>>> import numpy as np
>>> import numpy.linalg as la
>>> np.set_printoptions(suppress=True, linewidth=120)
>>> rnd = lambda a: np.round(a, 1) + 0
>>> O, _ = la.qr(np.array([[1.4, 1.8], [-0.6, 1.1], [0.2, -0.8]]))
>>> X = O @ O.T
>>> rnd(X)
array([[ 1. ,  0. , -0.1],
       [ 0. ,  0.8, -0.4],
       [-0.1, -0.4,  0.2]])
>>> r = la.matrix_rank(X)
>>> r
np.int64(2)
>>> null = la.svd(X)[2][r:].T
>>> [int(la.matrix_rank(X[:, :j + 1])) for j in range(3)]
[1, 2, 2]
>>> null.shape
(3, 1)
>>> la.matrix_rank(X.T @ X), la.matrix_rank(X @ X.T)
(np.int64(2), np.int64(2))
>>> J = np.array([[0, 2, 2], [-2, 0, -1], [-2, 1, 0]])
>>> r = la.matrix_rank(J)
>>> r
np.int64(2)
>>> null = la.svd(J)[2][r:].T
>>> null.shape
(3, 1)
>>> np.allclose(J @ null, 0)
True
>>> def softmax(z):
...     e = np.exp(z - z.max(axis=-1, keepdims=True))
...     return e / e.sum(axis=-1, keepdims=True)
... 
>>> rnd(softmax(J).sum(axis=1))
array([1., 1., 1.])
>>> rnd(softmax(J[1] + 5))
array([0.1, 0.7, 0.2])
>>> rnd(softmax(10 * J[1]))
array([0., 1., 0.])
>>> rnd(softmax(J[1]))
array([0.1, 0.7, 0.2])
>>> S = J @ J.T / np.sqrt(3)
>>> rnd(softmax(S)[1] @ J)
array([-2. ,  0.4, -0.6])
>>> softmax(S).round(6).argmax(axis=1)
array([0, 1, 2])
>>> rnd(softmax(S + np.triu(np.full(S.shape, -np.inf), 1)))
array([[1. , 0. , 0. ],
       [0. , 1. , 0. ],
       [0.1, 0.3, 0.6]])
>>> E = np.load("dump.npy")
>>> E
array([[0, 0, 0, 0],
       [0, 0, 0, 1],
       [0, 0, 0, 0],
       [0, 1, 0, 0]])
>>> ev, V = la.eigh(E)
>>> ev
array([-1.,  0.,  0.,  1.])
>>> rnd(np.abs(V[:, -1]))
array([0. , 0.7, 0. , 0.7])
>>> ev.sum(), np.trace(E)
(np.float64(0.0), np.int64(0))
>>> rnd(V.T @ E @ V)
array([[-1.,  0.,  0.,  0.],
       [ 0.,  0.,  0.,  0.],
       [ 0.,  0.,  0.,  0.],
       [ 0.,  0.,  0.,  1.]])
>>> rnd(la.eigvalsh(E + -1 * np.eye(4)))
array([-2., -1., -1.,  0.])
>>> rnd(V.T @ V)
array([[1., 0., 0., 0.],
       [0., 1., 0., 0.],
       [0., 0., 1., 0.],
       [0., 0., 0., 1.]])
